% python3 -q
>>> import numpy as np
>>> import numpy.linalg as la
>>> np.set_printoptions(precision=2, suppress=True, linewidth=120, sign=" ")
>>> def tidy(a):
...     return np.round(a, 2) + 0
... 
>>> A = np.load("arr.npy")
>>> print(A)
[[ 5.  1.  1.  1.  1.  1.]
 [ 1.  5.  1.  1.  1.  1.]
 [ 1.  1.  5.  1.  1.  1.]
 [ 1.  1.  1.  5.  1.  1.]
 [ 1.  1.  1.  1.  5.  1.]
 [ 1.  1.  1.  1.  1.  5.]]
>>> # equal to its transpose
>>> print(np.allclose(A @ A.T, A.T @ A))
True
>>> print((A @ A)[0])
[ 30.  14.  14.  14.  14.  14.]
>>> print(A @ np.ones(6))
[ 10.  10.  10.  10.  10.  10.]
>>> J = np.load("layer14.npy")
>>> print(J)
[[  2   8  14  -2  -8  -6]
 [ 17  -4   6  -9 -14  21]
 [ 14  -7  17   4 -17  21]
 [ 12  -6   9   0 -12  18]]
>>> print(la.cond(J) > 100)
True
>>> print(np.argsort(-la.norm(J, axis=0).round(6), kind="stable")[:3])
[ 5  4  0]
>>> print(tidy(la.norm(J, 2) / la.norm(J)))
0.92
>>> print(J.mean(axis=0))
[ 11.25  -2.25  11.5   -1.75 -12.75  13.5 ]
>>> print(J.shape)
(4, 6)
>>> print(J.sum(axis=1))
[  8  17  32  21]
>>> print(np.unravel_index(np.abs(J).argmax(), J.shape))
(np.int64(1), np.int64(5))
>>> print(np.abs(J).max())
21
>>> print(J - J[0])
[[  0   0   0   0   0   0]
 [ 15 -12  -8  -7  -6  27]
 [ 12 -15   3   6  -9  27]
 [ 10 -14  -5   2  -4  24]]
>>> print(J.sum(axis=0))
[ 45  -9  46  -7 -51  54]
>>> print(la.matrix_rank(J))
3
>>> print(np.diff(J, axis=0))
[[ 15 -12  -8  -7  -6  27]
 [ -3  -3  11  13  -3   0]
 [ -2   1  -8  -4   5  -3]]
>>> B = J / la.norm(J, axis=1, keepdims=True)
>>> G = B @ B.T
>>> print(tidy(G[1]))
[ 0.14  1.    0.87  0.94]
>>> print(tidy(np.degrees(np.arccos(np.clip(G[1, 3], -1, 1)))))
19.55
>>> print(np.argwhere(np.triu(np.abs(G) > 0.95, 1)))
[[ 2  3]]
>>> rk = la.matrix_rank(J)
>>> print(rk)
3
>>> N = la.svd(J)[2][rk:].T
>>> print(tidy(J @ N))
[[ 0.  0.  0.]
 [ 0.  0.  0.]
 [ 0.  0.  0.]
 [ 0.  0.  0.]]
>>> print(np.allclose(J @ N, 0))
True
>>> print([int(la.matrix_rank(np.delete(J, i, axis=0))) for i in range(4)])
[3, 3, 3, 3]
>>> mat = np.load("data.npy")
>>> print(mat)
[[ 6.  5.  0.]
 [ 5.  6.  0.]
 [ 0.  0.  6.]]
>>> # symmetric
>>> x0 = np.array([-3, 8, -7])
>>> target = mat @ x0
>>> print(target)
[ 22.  33. -42.]
>>> print(tidy(la.solve(mat.T, mat[0])))
[ 1.  0.  0.]
>>> print(tidy(la.solve(mat, 3 * target)))
[ -9.  24. -21.]
>>> print((mat + mat.T) / 2)
[[ 6.  5.  0.]
 [ 5.  6.  0.]
 [ 0.  0.  6.]]
>>> print((mat - mat.T) / 2)
[[ 0.  0.  0.]
 [ 0.  0.  0.]
 [ 0.  0.  0.]]
>>> print(np.trace(mat))
18.0
>>> print(tidy(la.matrix_power(mat, 3)))
[[ 666.  665.    0.]
 [ 665.  666.    0.]
 [   0.    0.  216.]]
>>> W0 = np.array([[1, 0, 1, -3, -2],
...     [-3, 3, 2, 1, 1],
...     [-3, 0, 1, -3, 3],
...     [0, -2, -1, 1, -3],
...     [-2, 2, 0, -1, 1]])
>>> print(W0)
[[ 1  0  1 -3 -2]
 [-3  3  2  1  1]
 [-3  0  1 -3  3]
 [ 0 -2 -1  1 -3]
 [-2  2  0 -1  1]]
>>> B = W0 / np.sqrt((W0 ** 2).mean(axis=1, keepdims=True))
>>> print(tidy(la.norm(B, axis=1)))
[ 2.24  2.24  2.24  2.24  2.24]
>>> print(la.matrix_rank(B) == la.matrix_rank(W0))
True
>>> print(np.allclose(W0, W0.T))
False
>>> print(np.allclose(W0 @ W0.T, W0.T @ W0))
False
>>> print((W0 + W0.T) / 2)
[[ 1.  -1.5 -1.  -1.5 -2. ]
 [-1.5  3.   1.  -0.5  1.5]
 [-1.   1.   1.  -2.   1.5]
 [-1.5 -0.5 -2.   1.  -2. ]
 [-2.   1.5  1.5 -2.   1. ]]
>>> print(W0 @ W0)
[[  2   2   5  -7   8]
 [-20   9   4   6  13]
 [-12  12   1   0  21]
 [ 15 -14  -6   5 -11]
 [-10  10   3   6  10]]
>>> q, V = la.qr(W0[:, :2])[0], la.qr(W0[:, 2:])[0]
>>> sigma = la.svd(q.T @ V, compute_uv=False)
>>> print(tidy(sigma))
[ 0.86  0.38]
>>> print((sigma > 0.9).sum())
0
>>> X = np.load("dump.npy")
>>> print(X)
[[ 1  1 -2]
 [-2  1  1]
 [ 1 -2  1]]
>>> B = X[0, 0] * X[1:] - np.outer(X[1:, 0], X[0])
>>> print(B)
[[ 0  3 -3]
 [ 0 -3  3]]
>>> print(X[:, 0] / X[0, 0])
[ 1. -2.  1.]
>>> print(np.flatnonzero(~B.round(6).any(axis=1)))
[]
>>> arr = np.array([[0.89, -0.14, 0.19, 1.11],
...     [1.16, -0.05, 0.04, 1.21],
...     [0.98, -0.1, 0.12, 0.83],
...     [1.04, -0.06, 0.06, 1.05],
...     [1.11, 0.05, -0.17, 0.88],
...     [0.1, 0.97, 2.14, 2.04],
...     [-0.07, 0.98, 1.98, 1.96],
...     [0.0, 1.1, 2.08, 2.13],
...     [-0.08, 0.94, 2.14, 1.9],
...     [0.08, 1.01, 1.93, 2.0]])
>>> print(arr)
[[ 0.89 -0.14  0.19  1.11]
 [ 1.16 -0.05  0.04  1.21]
 [ 0.98 -0.1   0.12  0.83]
 [ 1.04 -0.06  0.06  1.05]
 [ 1.11  0.05 -0.17  0.88]
 [ 0.1   0.97  2.14  2.04]
 [-0.07  0.98  1.98  1.96]
 [ 0.    1.1   2.08  2.13]
 [-0.08  0.94  2.14  1.9 ]
 [ 0.08  1.01  1.93  2.  ]]
>>> idx = arr[:, 3] > np.median(arr[:, 3])
>>> u = arr[idx].mean(axis=0) - arr[~idx].mean(axis=0)
>>> print(tidy(u))
[-1.03  1.06  2.01  0.99]
>>> print((((arr - arr.mean(axis=0)) @ u > 0) == idx).mean())
1.0
>>> B = np.array([[1, 3, 3, -3], [-2, 2, 0, -2], [-2, -1, -2, -1], [-3, -1, 3, -3]])
>>> feats = np.triu(B)
>>> print(feats)
[[ 1  3  3 -3]
 [ 0  2  0 -2]
 [ 0  0 -2 -1]
 [ 0  0  0 -3]]
>>> # triangular, det is the product of the diagonal
>>> print(tidy(np.sort(np.abs(la.eigvals(feats)))))
[ 1.  2.  2.  3.]
>>> print(np.allclose(feats, feats.T))
False
>>> print(la.matrix_power(feats, 3))
[[  1  21   9  -9]
 [  0   8   0 -14]
 [  0   0  -8 -19]
 [  0   0   0 -27]]
>>> print((feats + feats.T) / 2)
[[ 1.   1.5  1.5 -1.5]
 [ 1.5  2.   0.  -1. ]
 [ 1.5  0.  -2.  -0.5]
 [-1.5 -1.  -0.5 -3. ]]
>>> print(tidy(np.abs(la.eigvals(feats)).max()))
3.0
>>> P = arr @ la.solve(arr.T @ arr, arr.T)
>>> print(tidy(np.diag(P)))
[ 0.64  0.32  0.55  0.21  0.67  0.38  0.28  0.34  0.36  0.24]
>>> print(tidy(P @ arr[:, 0]))
[ 0.89  1.16  0.98  1.04  1.11  0.1  -0.07  0.   -0.08  0.08]
>>> print(tidy(np.trace(P)))
4.0
>>> print(np.allclose(P @ P, P))
True
>>> E = np.loadtxt("x.csv", delimiter=",")
>>> print(E)
[[ -0.7   0.8   0.3   1.2   4.    1. ]
 [  1.1  -0.1  -1.1  -0.6   8.    0.2]
 [ -1.1   0.5   0.    0.5 -12.   -1.7]]
>>> # column 4 is much longer than the rest
>>> B = np.array([[3, 0], [1, 3], [1, 1], [0, 3], [0, 3], [2, 1]])
>>> print(tidy(np.einsum("ik,kj->ji", E, B)))
[[  1.    2.5  -6.2]
 [ 19.3  21.  -34.7]]
>>> print(la.matrix_rank(E @ B))
2
>>> print(tidy(np.einsum("ik,kj->ij", E, B)))
[[  1.   19.3]
 [  2.5  21. ]
 [ -6.2 -34.7]]
>>> print(np.vstack([E, B.T]).shape)
(5, 6)
>>> u, r1 = E[1], E[2]
>>> print(u @ u)
66.83
>>> print(u @ r1)
-97.9
>>> p = (u @ r1) / (u @ u) * u
>>> print(tidy((r1 - p) @ u))
0.0
>>> B = E / la.norm(E, axis=1, keepdims=True)
>>> G = B @ B.T
>>> print(tidy(G[1]))
[ 0.84  1.   -0.98]
>>> print((np.abs(G) > 0.9).astype(int))
[[ 1  0  0]
 [ 0  1  1]
 [ 0  1  1]]
>>> print(tidy(la.norm(B, axis=1)))
[ 1.  1.  1.]
>>> print(tidy(np.degrees(np.arccos(np.clip(G[1, 2], -1, 1)))))
169.23
